$ python3 -q
>>> import numpy as np
>>> np.set_printoptions(suppress=True, linewidth=160)
>>> X = np.load("a.npy")
>>> X.round(2)
array([[ 0.53,  0.  ,  0.  ,  0.  ,  0.  ,  0.  ,  0.  ,  0.  , -0.85,  0.  ,  0.  ,  0.  ],
       [ 0.  ,  1.  ,  0.  ,  0.  ,  0.  ,  0.  ,  0.  ,  0.  ,  0.  ,  0.  ,  0.  ,  0.  ],
       [ 0.  ,  0.  ,  1.  ,  0.  ,  0.  ,  0.  ,  0.  ,  0.  ,  0.  ,  0.  ,  0.  ,  0.  ],
       [ 0.  ,  0.  ,  0.  ,  1.  ,  0.  ,  0.  ,  0.  ,  0.  ,  0.  ,  0.  ,  0.  ,  0.  ],
       [ 0.  ,  0.  ,  0.  ,  0.  ,  1.  ,  0.  ,  0.  ,  0.  ,  0.  ,  0.  ,  0.  ,  0.  ],
       [ 0.  ,  0.  ,  0.  ,  0.  ,  0.  ,  1.  ,  0.  ,  0.  ,  0.  ,  0.  ,  0.  ,  0.  ],
       [ 0.  ,  0.  ,  0.  ,  0.  ,  0.  ,  0.  ,  1.  ,  0.  ,  0.  ,  0.  ,  0.  ,  0.  ],
       [ 0.  ,  0.  ,  0.  ,  0.  ,  0.  ,  0.  ,  0.  ,  1.  ,  0.  ,  0.  ,  0.  ,  0.  ],
       [ 0.85,  0.  ,  0.  ,  0.  ,  0.  ,  0.  ,  0.  ,  0.  ,  0.53,  0.  ,  0.  ,  0.  ],
       [ 0.  ,  0.  ,  0.  ,  0.  ,  0.  ,  0.  ,  0.  ,  0.  ,  0.  ,  1.  ,  0.  ,  0.  ],
       [ 0.  ,  0.  ,  0.  ,  0.  ,  0.  ,  0.  ,  0.  ,  0.  ,  0.  ,  0.  ,  1.  ,  0.  ],
       [ 0.  ,  0.  ,  0.  ,  0.  ,  0.  ,  0.  ,  0.  ,  0.  ,  0.  ,  0.  ,  0.  ,  1.  ]])
>>> # 11 blocks once reordered
>>> vec = np.array([0, 0, 2, 0, 3, 2, 0, 0, 1, 3, 0, 1])
>>> 12 - np.linalg.matrix_rank(X - np.eye(12), tol=1e-8)
np.int64(10)
>>> np.round(np.linalg.det(X), 2)
np.float64(1.0)
>>> np.round(X.T @ (X @ vec), 2) + 0
array([0., 0., 2., 0., 3., 2., 0., 0., 1., 3., 0., 1.])
>>> np.round(np.linalg.inv(X), 2)
array([[ 0.53,  0.  ,  0.  ,  0.  ,  0.  ,  0.  ,  0.  ,  0.  ,  0.85,  0.  ,  0.  ,  0.  ],
       [ 0.  ,  1.  ,  0.  ,  0.  ,  0.  ,  0.  ,  0.  ,  0.  ,  0.  ,  0.  ,  0.  ,  0.  ],
       [ 0.  ,  0.  ,  1.  ,  0.  ,  0.  ,  0.  ,  0.  ,  0.  ,  0.  ,  0.  ,  0.  ,  0.  ],
       [ 0.  ,  0.  ,  0.  ,  1.  ,  0.  ,  0.  ,  0.  ,  0.  ,  0.  ,  0.  ,  0.  ,  0.  ],
       [ 0.  ,  0.  ,  0.  ,  0.  ,  1.  ,  0.  ,  0.  ,  0.  ,  0.  ,  0.  ,  0.  ,  0.  ],
       [ 0.  ,  0.  ,  0.  ,  0.  ,  0.  ,  1.  ,  0.  ,  0.  ,  0.  ,  0.  ,  0.  ,  0.  ],
       [ 0.  ,  0.  ,  0.  ,  0.  ,  0.  ,  0.  ,  1.  ,  0.  ,  0.  ,  0.  ,  0.  ,  0.  ],
       [ 0.  ,  0.  ,  0.  ,  0.  ,  0.  ,  0.  ,  0.  ,  1.  ,  0.  ,  0.  ,  0.  ,  0.  ],
       [-0.85, -0.  , -0.  , -0.  , -0.  , -0.  , -0.  , -0.  ,  0.53, -0.  , -0.  , -0.  ],
       [ 0.  ,  0.  ,  0.  ,  0.  ,  0.  ,  0.  ,  0.  ,  0.  ,  0.  ,  1.  ,  0.  ,  0.  ],
       [ 0.  ,  0.  ,  0.  ,  0.  ,  0.  ,  0.  ,  0.  ,  0.  ,  0.  ,  0.  ,  1.  ,  0.  ],
       [ 0.  ,  0.  ,  0.  ,  0.  ,  0.  ,  0.  ,  0.  ,  0.  ,  0.  ,  0.  ,  0.  ,  1.  ]])
>>> [p for p in range(1, 25) if np.allclose(np.linalg.matrix_power(X, p), np.eye(12))]
[]
>>> round(np.linalg.norm(vec), 2), round(np.linalg.norm(X @ vec), 2)
(np.float64(5.29), np.float64(5.29))
